$ python3 -q
>>> import numpy as np
>>> np.set_printoptions(precision=1, suppress=True, linewidth=120, legacy="1.25")
>>> E = np.array([[5, -1, -1, -7, 0, -8, -2, -9, 6, 8, -1, 3],
...     [-1, 2, 5, 0, -3, -5, -5, 2, 6, 1, -2, -1],
...     [-2, 7, 5, -1, -2, 9, 2, -7, -6, 0, 9, -9],
...     [8, 9, -8, -5, -8, 6, 1, 1, -1, 5, -7, 4],
...     [2, 5, 14, -7, -9, -23, -17, -3, 24, 11, -7, 0]])
>>> rank = np.linalg.matrix_rank(E)
>>> print(rank)
4
>>> null = np.linalg.svd(E)[2][rank:].T
>>> print([int(np.linalg.matrix_rank(E[:, :j + 1])) for j in range(12)])
[1, 2, 3, 4, 4, 4, 4, 4, 4, 4, 4, 4]
>>> print(null.shape)
(12, 8)
>>> print(np.linalg.matrix_rank(E.T @ E), np.linalg.matrix_rank(E @ E.T))
4 4
>>> print(np.round(null @ null.T, 1) + 0)
[[ 0.8 -0.1  0.2  0.2  0.1  0.   0.   0.1  0.  -0.2  0.1 -0.1]
 [-0.1  0.5 -0.1  0.1  0.4 -0.2  0.1  0.   0.  -0.1  0.   0.2]
 [ 0.2 -0.1  0.6 -0.1  0.1  0.1  0.2  0.  -0.2  0.1 -0.2  0.3]
 [ 0.2  0.1 -0.1  0.8 -0.1  0.   0.  -0.3  0.1  0.2  0.   0. ]
 [ 0.1  0.4  0.1 -0.1  0.7  0.1 -0.1  0.1  0.1  0.1 -0.1 -0.1]
 [ 0.  -0.2  0.1  0.   0.1  0.5 -0.2 -0.1  0.3  0.1 -0.1  0.1]
 [ 0.   0.1  0.2  0.  -0.1 -0.2  0.8  0.1  0.2  0.  -0.1  0. ]
 [ 0.1  0.   0.  -0.3  0.1 -0.1  0.1  0.4  0.   0.2  0.3 -0.1]
 [ 0.   0.  -0.2  0.1  0.1  0.3  0.2  0.   0.7 -0.1  0.1  0. ]
 [-0.2 -0.1  0.1  0.2  0.1  0.1  0.   0.2 -0.1  0.8  0.   0. ]
 [ 0.1  0.  -0.2  0.  -0.1 -0.1 -0.1  0.3  0.1  0.   0.7  0.2]
 [-0.1  0.2  0.3  0.  -0.1  0.1  0.  -0.1  0.   0.   0.2  0.7]]
>>> A = np.loadtxt("arr.csv", delimiter=",")
>>> print(A)
[[-0.1  2.6  3.2  0.3]
 [ 0.   3.   2.2 -0.1]
 [ 0.2  3.6  2.7  0. ]
 [-0.4  3.   3.1 -0.5]
 [-0.5  3.1  2.8  0.3]
 [-0.5  3.6  3.2 -0.1]
 [ 0.1  2.7  2.6 -0.2]
 [ 0.   3.   3.  -0.4]
 [-0.4  2.9  2.7  0. ]
 [ 0.   3.1  3.  -0.2]
 [-0.2  3.3  3.4 -0.1]
 [-0.1  3.3  2.6  0.2]
 [ 0.   2.8  2.3 -0.1]
 [-0.3  2.6  3.5  0. ]
 [-0.3  3.   2.7  0.1]
 [-0.3  2.9  3.   0. ]
 [ 1.8  3.   2.7  2.9]
 [ 2.   2.8  2.8  2.8]
 [ 1.7  3.1  3.1  2.9]
 [ 2.1  3.1  3.3  3. ]
 [ 1.5  3.2  3.3  2.9]
 [ 1.6  3.   2.6  2.7]
 [ 2.5  3.3  2.7  2.7]
 [ 1.7  2.7  2.9  2.8]
 [ 1.7  2.9  3.1  3.2]
 [ 1.7  3.1  3.4  3.1]
 [ 2.2  2.7  2.3  3.5]
 [ 2.   2.7  2.9  3.1]
 [ 2.2  2.8  3.2  3.2]
 [ 1.5  2.8  3.4  3. ]
 [ 1.7  3.4  3.3  2.9]
 [ 2.3  3.3  3.1  2.5]]
>>> d = np.linalg.norm(A[:, None] - A[None], axis=-1)
>>> print(d[:5, :5])
[[0.  1.2 1.2 0.9 0.8]
 [1.2 0.  0.8 1.1 0.9]
 [1.2 0.8 0.  1.1 0.9]
 [0.9 1.1 1.1 0.  0.9]
 [0.8 0.9 0.9 0.9 0. ]]
>>> print((d + 1e9 * np.eye(32)).round(6).argmin(axis=1))
[13 12 11  7 14 10 12  9 14  7  5 14  1  0  8  8 21 16 20 28 30 16 31 17 18 20 27 17 19 25 20 22]
>>> print(d.mean(axis=1).argmax())
26
>>> print(np.linalg.matrix_rank(d ** 2))
6
